$ python3 -q
>>> import numpy as np
>>> from numpy import linalg as LA
>>> np.set_printoptions(precision=3, suppress=True, linewidth=140)
>>> K = np.array([[0, 0, 0], [0, 0, 1], [0, 1, 0]])
>>> K
array([[0, 0, 0],
       [0, 0, 1],
       [0, 1, 0]])
>>> w, evecs = LA.eigvalsh(K)
Traceback (most recent call last):
  File "<python-input-5>", line 1, in <module>
    w, evecs = LA.eigvalsh(K)
    ^^^^^^^^
ValueError: too many values to unpack (expected 2)
>>> w, evecs = LA.eigh(K)
>>> w.sum(), np.trace(K)
(np.float64(0.0), np.int64(0))
>>> np.abs(evecs[:, -1])
array([0.   , 0.707, 0.707])
>>> LA.eigvalsh(K + -1 * np.eye(3))
array([-2., -1.,  0.])
>>> np.abs(evecs[:, -1]).round(6).argmax()
np.int64(1)
>>> np.unique(w.round(6) + 0, return_counts=True)[1]
array([1, 1, 1])
>>> (K != 0).astype(int)
array([[0, 0, 0],
       [0, 0, 1],
       [0, 1, 0]])
>>> K @ K
array([[0, 0, 0],
       [0, 1, 0],
       [0, 0, 1]])
>>> w, evecs = LA.eigh(K)
>>> x0 = np.array([-1, 0, 3])
>>> evecs * np.maximum(w, 0) @ evecs.T
array([[0. , 0. , 0. ],
       [0. , 0.5, 0.5],
       [0. , 0.5, 0.5]])
>>> np.abs(K).sum(axis=1).max(), np.abs(w).max()
(np.int64(1), np.float64(1.0))
>>> np.round(evecs * np.abs(w) @ evecs.T, 3) + 0
array([[0., 0., 0.],
       [0., 1., 0.],
       [0., 0., 1.]])
>>> rank = LA.matrix_rank(K)
>>> rank
np.int64(2)
>>> ns = LA.svd(K)[2][rank:].T
>>> ns @ ns.T
array([[1., 0., 0.],
       [0., 0., 0.],
       [0., 0., 0.]])
>>> [int(LA.matrix_rank(K[:, :j + 1])) for j in range(3)]
[0, 1, 2]
